>>> import numpy as np
>>> np.set_printoptions(suppress=True, linewidth=200)
>>> J = np.array([[-0.3, -0.4, -1.1, 0.2, -1.1],
...     [-0.6, -0.3, -1.0, -0.7, 1.5],
...     [-1.3, 0.6, -1.4, 0.6, -0.5],
...     [0.0, -0.8, -1.8, -1.8, -0.8],
...     [-0.9, 0.8, 0.0, -2.0, -2.6]])
>>> rng = np.random.default_rng(225)
>>> J[4] = J[0] + 0.3 * rng.normal(size=5)
>>> print(J.round(2))
[[-0.3  -0.4  -1.1   0.2  -1.1 ]
 [-0.6  -0.3  -1.   -0.7   1.5 ]
 [-1.3   0.6  -1.4   0.6  -0.5 ]
 [ 0.   -0.8  -1.8  -1.8  -0.8 ]
 [ 0.15 -0.77 -1.59 -0.08 -1.15]]
>>> O = J.astype(float).copy()
>>> for j in range(5):
...     O[:, j] -= O[:, :j] @ (O[:, :j].T @ O[:, j])
...     O[:, j] /= np.linalg.norm(O[:, j])
... 
>>> print(np.round(O.T @ O, 2) + 0)
[[1. 0. 0. 0. 0.]
 [0. 1. 0. 0. 0.]
 [0. 0. 1. 0. 0.]
 [0. 0. 0. 1. 0.]
 [0. 0. 0. 0. 1.]]
>>> t3 = np.stack([J, -3 * J, J[::-1]])
>>> print(np.round(np.linalg.det(t3), 2))
[ -2.28 552.96  -2.28]
>>> print(t3.shape)
(3, 5, 5)
>>> print(np.round(np.einsum("bij,cij->bc", t3, t3), 2))
[[ 23.75 -71.26  15.35]
 [-71.26 213.77 -46.04]
 [ 15.35 -46.04  23.75]]
>>> print(np.linalg.matrix_rank(t3))
[5 5 5]
>>> print((t3 @ J.T).shape)
(3, 5, 5)
>>> A2 = J / np.linalg.norm(J, axis=1, keepdims=True)
>>> cov = A2 @ A2.T
>>> print(cov[0].round(2))
[ 1.   -0.12  0.67  0.61  0.94]
>>> print(np.argwhere(np.triu(np.abs(cov) > 0.95, 1)))
[]
>>> print((np.abs(cov) > 0.9).astype(int))
[[1 0 0 0 1]
 [0 1 0 0 0]
 [0 0 1 0 0]
 [0 0 0 1 0]
 [1 0 0 0 1]]
>>> print(np.round(np.linalg.norm(A2, axis=1), 2))
[1. 1. 1. 1. 1.]
>>> print(round(float(np.linalg.det(2 * J)), 2), round(np.linalg.det(J), 2))
-72.82 -2.28
>>> print(np.round(np.linalg.eigvals(J).sum().real, 2))
-4.95
>>> print(np.round(np.poly(J), 2))
[ 1.    4.95  8.83  8.77 10.33  2.28]
>>> O, r_ = np.linalg.qr(J)
>>> print(round(abs(r_[0, 0]), 2), round(float(np.linalg.norm(J[:, 0])), 2))
1.47 1.47
>>> print(np.round(np.trace(O @ O.T), 2))
5.0
>>> K = np.load("arr.npy")
>>> print(K)
[[4. 1. 0.]
 [0. 4. 1.]
 [0. 0. 4.]]
>>> hat = np.triu(np.array([[2, 4, 3], [5, 0, 1], [2, 4, 0]]), 1) + np.eye(3)
>>> A2 = hat @ K @ np.linalg.inv(hat)
>>> print(np.linalg.matrix_rank(A2))
3
>>> print(np.poly(A2))
[  1. -12.  48. -64.]
>>> print(np.einsum("ii->", K))
12.0
>>> print(np.poly(K))
[  1. -12.  48. -64.]
>>> print(np.round(np.linalg.eigvals(K), 2))
[4. 4. 4.]
>>> print(np.einsum("ij,ji->", K, K))
48.0
>>> print(round(float(np.linalg.det(K.T)), 2))
64.0
>>> print(round(np.linalg.eigvals(K).sum().real, 2))
12.0
>>> print(round(np.linalg.det(K[::-1]), 2))
-64.0
>>> print(round(float(np.linalg.det(2 * K)), 2), round(float(np.linalg.det(K)), 2))
512.0 64.0
>>> print(np.prod(np.diag(K)), round(np.linalg.det(K), 2))
64.0 64.0
>>> print([int(np.linalg.matrix_rank(np.linalg.matrix_power(K, p))) for p in range(1, 4)])
[3, 3, 3]
>>> print(np.round(np.sort(np.linalg.eigvals(K)), 2))
[4. 4. 4.]
>>> E = np.array([[0.51, -0.34, 1.02, 0.9, -1.23],
...     [-0.55, 0.85, -1.09, -0.95, 0.73],
...     [-0.04, -0.13, -0.17, -0.08, 0.46],
...     [1.21, 0.13, 2.22, 1.96, -2.85]])
>>> x0 = np.array([-2, -2, 0, 2, -2])
>>> print(np.round(E @ (2 * x0), 2))
[ 7.84 -7.92 -1.48 13.88]
>>> u, g = E[3], E[0]
>>> print(round(u @ g, 2))
8.11
>>> print(np.round(u @ u, 2))
18.37
>>> pr = (u @ g) / (u @ u) * u
>>> print(np.linalg.matrix_rank(np.outer(u, g)))
1
>>> print(np.round((g - pr) @ u, 2))
0.0
>>> print(np.round(E - E[0], 2))
[[ 0.    0.    0.    0.    0.  ]
 [-1.06  1.19 -2.11 -1.85  1.96]
 [-0.55  0.21 -1.19 -0.98  1.69]
 [ 0.7   0.47  1.2   1.06 -1.62]]
>>> print(round(np.linalg.norm(E), 2))
5.1
>>> print(np.round(E.sum(axis=1), 2))
[ 0.86 -1.01  0.04  2.67]
>>> print(np.count_nonzero(E))
20
>>> print(np.round(E.sum(axis=0), 2))
[ 1.13  0.51  1.98  1.83 -2.89]
>>> print(np.round(E.mean(axis=0), 2))
[ 0.28  0.13  0.5   0.46 -0.72]
>>> print(np.round(np.linalg.svd(E, compute_uv=False), 2))
[5.   1.01 0.2  0.04]
>>> print(np.unravel_index(np.abs(E).argmax(), E.shape))
(np.int64(3), np.int64(4))
